% ipython --no-banner

In [1]: import numpy as np

In [2]: np.set_printoptions(precision=2, suppress=True, linewidth=140, legacy="1.25")

In [3]: def rd(a):
   ...:     return np.round(a, 2) + 0
   ...: 

In [4]: data = np.loadtxt("w.csv", delimiter=",")

In [5]: data
Out[5]: 
array([[-0.57, -7.62,  6.62, -4.52, -7.2 ],
       [-0.01,  0.81, -0.63,  0.54,  0.92],
       [ 0.46,  6.73, -5.58,  3.91,  6.13],
       [-0.02, -0.67,  0.67, -0.3 , -1.15],
       [ 0.64,  2.02, -2.1 ,  1.58,  2.94],
       [ 0.95,  7.38, -6.53,  4.51,  7.84],
       [-0.1 , -2.95,  2.48, -1.44, -3.54],
       [ 0.44, -0.41,  1.09, -0.61, -1.3 ],
       [-0.85, -6.86,  5.6 , -4.29, -6.94],
       [-0.35,  2.04, -2.4 ,  2.05,  1.82]])

In [6]: ang = np.radians(95)

In [7]: R = np.eye(5)

In [8]: R[1, 1] = R[3, 3] = np.cos(ang)

In [9]: R[1, 3], R[3, 1] = -np.sin(ang), np.sin(ang)

In [10]: rd(R)
Out[10]: 
array([[ 1.  ,  0.  ,  0.  ,  0.  ,  0.  ],
       [ 0.  , -0.09,  0.  , -1.  ,  0.  ],
       [ 0.  ,  0.  ,  1.  ,  0.  ,  0.  ],
       [ 0.  ,  1.  ,  0.  , -0.09,  0.  ],
       [ 0.  ,  0.  ,  0.  ,  0.  ,  1.  ]])

In [11]: B = data @ R.T

In [12]: np.allclose(np.linalg.norm(data, axis=1), np.linalg.norm(B, axis=1))
Out[12]: True

In [13]: rd(np.linalg.det(R)), rd(np.trace(R))
Out[13]: (1.0, 2.83)

In [14]: np.allclose(data @ data.T, B @ B.T)
Out[14]: True

In [15]: rd(np.linalg.svd(data, compute_uv=False)), rd(np.linalg.svd(B, compute_uv=False))
Out[15]: 
(array([26.47,  1.41,  1.14,  0.74,  0.34]),
 array([26.47,  1.41,  1.14,  0.74,  0.34]))

In [16]: P = data @ np.linalg.solve(data.T @ data, data.T)

In [17]: rd(np.linalg.eigvalsh(P))
Out[17]: array([0., 0., 0., 0., 0., 1., 1., 1., 1., 1.])

In [18]: rd(np.trace(P))
Out[18]: 5.0

In [19]: rd(P @ data[:, 4])
Out[19]: array([-7.2 ,  0.92,  6.13, -1.15,  2.94,  7.84, -3.54, -1.3 , -6.94,  1.82])

In [20]: Xs = data - data.mean(axis=0)

In [21]: U, s, Vt = np.linalg.svd(Xs, full_matrices=False)

In [22]: rd(Vt[0] * np.sign(Vt[0, np.abs(Vt[0]).argmax()]))
Out[22]: array([ 0.05,  0.56, -0.49,  0.34,  0.57])

In [23]: rd(Xs.mean(axis=0))
Out[23]: array([0., 0., 0., 0., 0.])

In [24]: np.searchsorted(np.cumsum(s ** 2) / (s ** 2).sum(), 0.9) + 1
Out[24]: 1

In [25]: np.abs(U[:, 0]).argmax()
Out[25]: 5

In [26]: rd(np.abs(Vt[-1]))
Out[26]: array([0.41, 0.18, 0.75, 0.43, 0.24])

In [27]: np.abs(Vt[0]).argmax()
Out[27]: 4

In [28]: rd(s ** 2 / (s ** 2).sum())
Out[28]: array([0.99, 0.  , 0.  , 0.  , 0.  ])

In [29]: K = np.load("arr.npy")

In [30]: K
Out[30]: 
array([[-0.11,  0.38,  1.68, -0.64, -1.41, -0.01,  0.55,  1.31, -0.37, -0.3 ,  0.24],
       [ 0.28, -0.51, -1.48,  1.18,  1.99,  0.25, -0.52, -1.37,  0.29, -0.18,  0.4 ],
       [-0.33, -0.43, -1.67,  0.92,  1.76, -0.11, -0.34, -2.05,  0.24, -0.34,  0.02],
       [ 0.51,  0.2 , -0.99,  0.58,  0.69,  0.33, -0.24, -0.49,  0.34,  0.  ,  0.23],
       [-0.04,  0.  ,  1.04, -0.32, -1.02,  0.07, -0.15,  0.79,  0.2 ,  0.45, -0.16],
       [-0.45, -0.3 ,  1.96, -0.7 , -1.5 , -0.11,  0.71,  0.67, -0.03,  0.2 , -0.09],
       [-0.13,  0.24,  1.84, -0.78, -2.5 ,  0.03,  0.63,  1.97, -0.02, -0.17,  0.15],
       [ 0.01, -0.08,  0.49, -0.54,  0.66,  0.03,  0.19,  0.02, -0.32,  0.22, -0.06],
       [-0.3 , -0.18, -0.83,  0.97,  0.08,  0.34,  0.01, -1.11,  0.2 ,  0.09, -0.07],
       [-0.14,  0.  , -0.88,  0.81,  1.08, -0.08, -0.4 , -1.36, -0.31, -0.26, -0.32],
       [ 0.05, -0.09, -0.85,  0.38,  1.26, -0.71, -0.12, -1.31,  0.26,  0.07, -0.09],
       [ 0.01,  0.52,  0.65, -0.6 , -0.31,  0.11,  0.13,  0.87,  0.06,  0.34,  0.45],
       [ 0.14, -0.18,  3.24, -1.69, -2.89, -0.3 ,  1.4 ,  3.24,  0.21, -0.73, -0.19],
       [-0.27,  0.3 , -0.54, -0.04, -0.09,  0.36, -0.33, -0.45,  0.58,  0.19,  0.19],
       [ 0.03, -0.31, -0.71,  0.69,  0.78, -0.15, -0.99, -1.04,  0.56, -0.04, -0.1 ]])

In [31]: w1 = np.array([[-2, -2, 0, 0],
    ...:     [-2, 1, 1, -1],
    ...:     [0, 0, -2, 1],
    ...:     [0, -2, 2, -1],
    ...:     [-1, 1, 0, 1],
    ...:     [2, 1, 1, 1],
    ...:     [0, -1, 0, -1],
    ...:     [2, 1, 0, -1],
    ...:     [-2, 1, 2, 2],
    ...:     [-2, -1, 1, 1],
    ...:     [-1, 1, 1, 2]])

In [32]: c = np.array([3, 3, 3, 3])

In [33]: act = np.maximum(K @ w1 + c, 0)

In [34]: (act > 0).astype(int)
Out[34]: 
array([[1, 1, 0, 1],
       [0, 1, 1, 1],
       [0, 1, 1, 1],
       [0, 1, 1, 1],
       [1, 1, 1, 1],
       [1, 1, 0, 1],
       [1, 1, 0, 1],
       [1, 1, 1, 1],
       [1, 1, 1, 1],
       [1, 1, 1, 1],
       [0, 1, 1, 1],
       [1, 1, 1, 1],
       [1, 1, 0, 0],
       [1, 1, 1, 1],
       [0, 1, 1, 1]])

In [35]: cent = np.array([[1, -1, 2], [-2, 1, 2], [-2, 1, -2], [0, -1, 1]])

In [36]: (act @ cent).round(6).argmax(axis=1)
Out[36]: array([2, 1, 1, 1, 2, 2, 2, 2, 1, 1, 1, 2, 2, 1, 1])

In [37]: M = np.loadtxt("case1.csv", delimiter=",")

In [38]: rd(M)
Out[38]: 
array([[ 0.95,  0.11,  0.11, -0.02,  0.11,  0.08, -0.08,  0.11,  0.11, -0.02, -0.05, -0.05, -0.05,  0.11],
       [ 0.11,  0.74, -0.26,  0.04, -0.26, -0.18,  0.18, -0.26, -0.26,  0.04,  0.11,  0.11,  0.11, -0.26],
       [ 0.11, -0.26,  0.74,  0.04, -0.26, -0.18,  0.18, -0.26, -0.26,  0.04,  0.11,  0.11,  0.11, -0.26],
       [-0.02,  0.04,  0.04,  0.99,  0.04,  0.03, -0.03,  0.04,  0.04, -0.01, -0.02, -0.02, -0.02,  0.04],
       [ 0.11, -0.26, -0.26,  0.04,  0.74, -0.18,  0.18, -0.26, -0.26,  0.04,  0.11,  0.11,  0.11, -0.26],
       [ 0.08, -0.18, -0.18,  0.03, -0.18,  0.87,  0.13, -0.18, -0.18,  0.03,  0.08,  0.08,  0.08, -0.18],
       [-0.08,  0.18,  0.18, -0.03,  0.18,  0.13,  0.87,  0.18,  0.18, -0.03, -0.08, -0.08, -0.08,  0.18],
       [ 0.11, -0.26, -0.26,  0.04, -0.26, -0.18,  0.18,  0.74, -0.26,  0.04,  0.11,  0.11,  0.11, -0.26],
       [ 0.11, -0.26, -0.26,  0.04, -0.26, -0.18,  0.18, -0.26,  0.74,  0.04,  0.11,  0.11,  0.11, -0.26],
       [-0.02,  0.04,  0.04, -0.01,  0.04,  0.03, -0.03,  0.04,  0.04,  0.99, -0.02, -0.02, -0.02,  0.04],
       [-0.05,  0.11,  0.11, -0.02,  0.11,  0.08, -0.08,  0.11,  0.11, -0.02,  0.95, -0.05, -0.05,  0.11],
       [-0.05,  0.11,  0.11, -0.02,  0.11,  0.08, -0.08,  0.11,  0.11, -0.02, -0.05,  0.95, -0.05,  0.11],
       [-0.05,  0.11,  0.11, -0.02,  0.11,  0.08, -0.08,  0.11,  0.11, -0.02, -0.05, -0.05,  0.95,  0.11],
       [ 0.11, -0.26, -0.26,  0.04, -0.26, -0.18,  0.18, -0.26, -0.26,  0.04,  0.11,  0.11,  0.11,  0.74]])

In [39]: O, evecs = np.linalg.qr(M[:, :10])[0], np.linalg.qr(M[:, 10:])[0]

In [40]: s = np.linalg.svd(O.T @ evecs, compute_uv=False)

In [41]: rd(s)
Out[41]: array([0., 0., 0., 0.])

In [42]: rd(np.degrees(np.arccos(s.clip(0, 1))))
Out[42]: array([90., 90., 90., 90.])

In [43]: rd(np.linalg.norm(O @ O.T - evecs @ evecs.T, 2))
Out[43]: 1.0

In [44]: F = np.loadtxt("block12.csv", delimiter=",")

In [45]: F
Out[45]: 
array([[  0.,   0.,   0.,   0.,   0.,   0.,   0.,   0.,   0.,   0.,   0.],
       [  0.,   1.,  -2.,   0.,   1.,   2.,  -3.,   1.,  -5.,  -1.,   3.],
       [  0.,  -2.,   4.,   0.,  -2.,  -4.,   6.,  -2.,  10.,   2.,  -6.],
       [  0.,   0.,   0.,   0.,   0.,   0.,   0.,   0.,   0.,   0.,   0.],
       [  0.,   1.,  -2.,   0.,   1.,   2.,  -3.,   1.,  -5.,  -1.,   3.],
       [  0.,   2.,  -4.,   0.,   2.,   4.,  -6.,   2., -10.,  -2.,   6.],
       [  0.,  -3.,   6.,   0.,  -3.,  -6.,   9.,  -3.,  15.,   3.,  -9.],
       [  0.,   1.,  -2.,   0.,   1.,   2.,  -3.,   1.,  -5.,  -1.,   3.],
       [  0.,  -5.,  10.,   0.,  -5., -10.,  15.,  -5.,  25.,   5., -15.],
       [  0.,  -1.,   2.,   0.,  -1.,  -2.,   3.,  -1.,   5.,   1.,  -3.],
       [  0.,   3.,  -6.,   0.,   3.,   6.,  -9.,   3., -15.,  -3.,   9.]])

In [46]: # equal to its transpose

In [47]: rd(np.linalg.norm(F, 2) / np.linalg.norm(F))
Out[47]: 1.0

In [48]: np.linalg.matrix_rank(F, rtol=0.1)
Out[48]: 1

In [49]: np.linalg.cond(F) > 100
Out[49]: True
